In [1]: import numpy as np

In [2]: np.set_printoptions(precision=2, suppress=True, linewidth=100)

In [3]: W0 = np.array([[0, 0, 0, 1], [0, 1, 0, 0], [0, 0, 1, 0], [1, 0, 0, 0]])

In [4]: # keeps lengths

In [5]: hat = np.triu(np.array([[5, -1, 8, -3], [-2, -9, 9, 4], [-2, 0, 0, -4], [-3, -4, -4, -9]]), 1) + np.eye(4)

In [6]: out = hat @ W0 @ np.linalg.inv(hat)

In [7]: print(np.trace(out), np.trace(W0))
2.0 2

In [8]: print(hat @ W0 - W0 @ hat)
[[-3. -1.  8.  0.]
 [ 4.  0.  0. -4.]
 [-4.  0.  0.  4.]
 [ 0.  1. -8.  3.]]

In [9]: print(np.round(np.poly(out), 2) + 0)
[ 1. -2.  0.  2. -1.]

In [10]: print(np.linalg.matrix_rank(out))
4

In [11]: x = np.array([2, 0, -1, -2])

In [12]: print(np.abs(np.linalg.eigvals(W0)))
[1. 1. 1. 1.]

In [13]: print(4 - np.linalg.matrix_rank(W0 - np.eye(4), tol=1e-8))
3

In [14]: print(W0.T @ (W0 @ x))
[ 2  0 -1 -2]

In [15]: print(np.linalg.inv(W0))
[[0. 0. 0. 1.]
 [0. 1. 0. 0.]
 [0. 0. 1. 0.]
 [1. 0. 0. 0.]]

In [16]: feats = np.load("layer6.npy")

In [17]: print(feats)
[[ 1.49  0.9   0.72  0.36  0.98]
 [-1.04 -0.41 -0.42 -0.39 -0.65]
 [ 0.45  0.03  0.33  0.29  0.4 ]
 [-0.94 -0.08 -0.54 -0.64 -0.77]]

In [18]: def softmax(z):
    ...:     e = np.exp(z - z.max(axis=-1, keepdims=True))
    ...:     return e / e.sum(axis=-1, keepdims=True)
    ...: 

In [19]: print(softmax(feats).sum(axis=1))
[1. 1. 1. 1.]

In [20]: print(softmax(feats[1]))
[0.12 0.23 0.23 0.24 0.18]

In [21]: att = feats @ feats.T / np.sqrt(5)

In [22]: print(softmax(att + np.triu(np.full(att.shape, -np.inf), 1)))
[[1.   0.   0.   0.  ]
 [0.1  0.9  0.   0.  ]
 [0.5  0.17 0.34 0.  ]
 [0.05 0.41 0.1  0.44]]

In [23]: print(softmax(att).round(6).argmax(axis=1))
[0 1 0 3]

In [24]: Uu, sv = np.linalg.svd(W0)
Traceback (most recent call last):
  Cell In[24], line 1
    Uu, sv = np.linalg.svd(W0)
ValueError: too many values to unpack (expected 2)


In [25]: Uu, sv, vt = np.linalg.svd(W0, full_matrices=False)

In [26]: print(Uu.T @ Uu)
[[1. 0. 0. 0.]
 [0. 1. 0. 0.]
 [0. 0. 1. 0.]
 [0. 0. 0. 1.]]

In [27]: print(np.sqrt((sv ** 2).sum()), round(float(np.linalg.norm(W0)), 2))
2.0 2.0

In [28]: print(Uu.shape, sv.shape, vt.shape)
(4, 4) (4,) (4, 4)

In [29]: r0, r1 = feats[0], feats[3]

In [30]: print(round(r0 @ r0, 2))
4.64

In [31]: p = (r0 @ r1) / (r0 @ r0) * r0

In [32]: print(np.round((r1 - p) @ r0, 2))
0.0

In [33]: print(np.linalg.matrix_rank(np.outer(r0, r1)))
1

In [34]: print(r1 - p)
[-0.03  0.47 -0.1  -0.42 -0.17]

In [35]: print(p)
[-0.91 -0.55 -0.44 -0.22 -0.6 ]

In [36]: w1 = np.array([[0, -2, -2, 0, -3, -1],
    ...:     [2, 0, 0, -1, 1, -3],
    ...:     [3, 1, 2, -3, 3, 3],
    ...:     [-2, -1, -3, 3, 2, 0],
    ...:     [3, -3, 3, 1, -1, -3]])

In [37]: c = np.array([0, 1, 0, 2, 0, -2])

In [38]: hid = np.maximum(feats @ w1 + c, 0)

In [39]: print((hid > 0).mean(axis=0))
[0.5  0.5  1.   1.   0.5  0.25]

In [40]: print((hid > 0).astype(int))
[[1 0 1 1 0 0]
 [0 1 1 1 1 1]
 [1 0 1 1 0 0]
 [0 1 1 1 1 0]]

In [41]: C = np.array([[1, 3, 3], [2, 0, 0], [0, 0, 2], [3, 0, 1], [3, 1, 1], [1, 2, 1]])

In [42]: print(hid @ C)
[[ 9.18 18.54 20.18]
 [20.47  3.24  5.05]
 [ 8.42  5.01  7.44]
 [15.44  0.61  2.44]]

In [43]: print(w1 @ C)
[[-14  -5  -8]
 [ -1   1   3]
 [  8  18  16]
 [ 11  -4  -7]
 [ -6   2  12]]
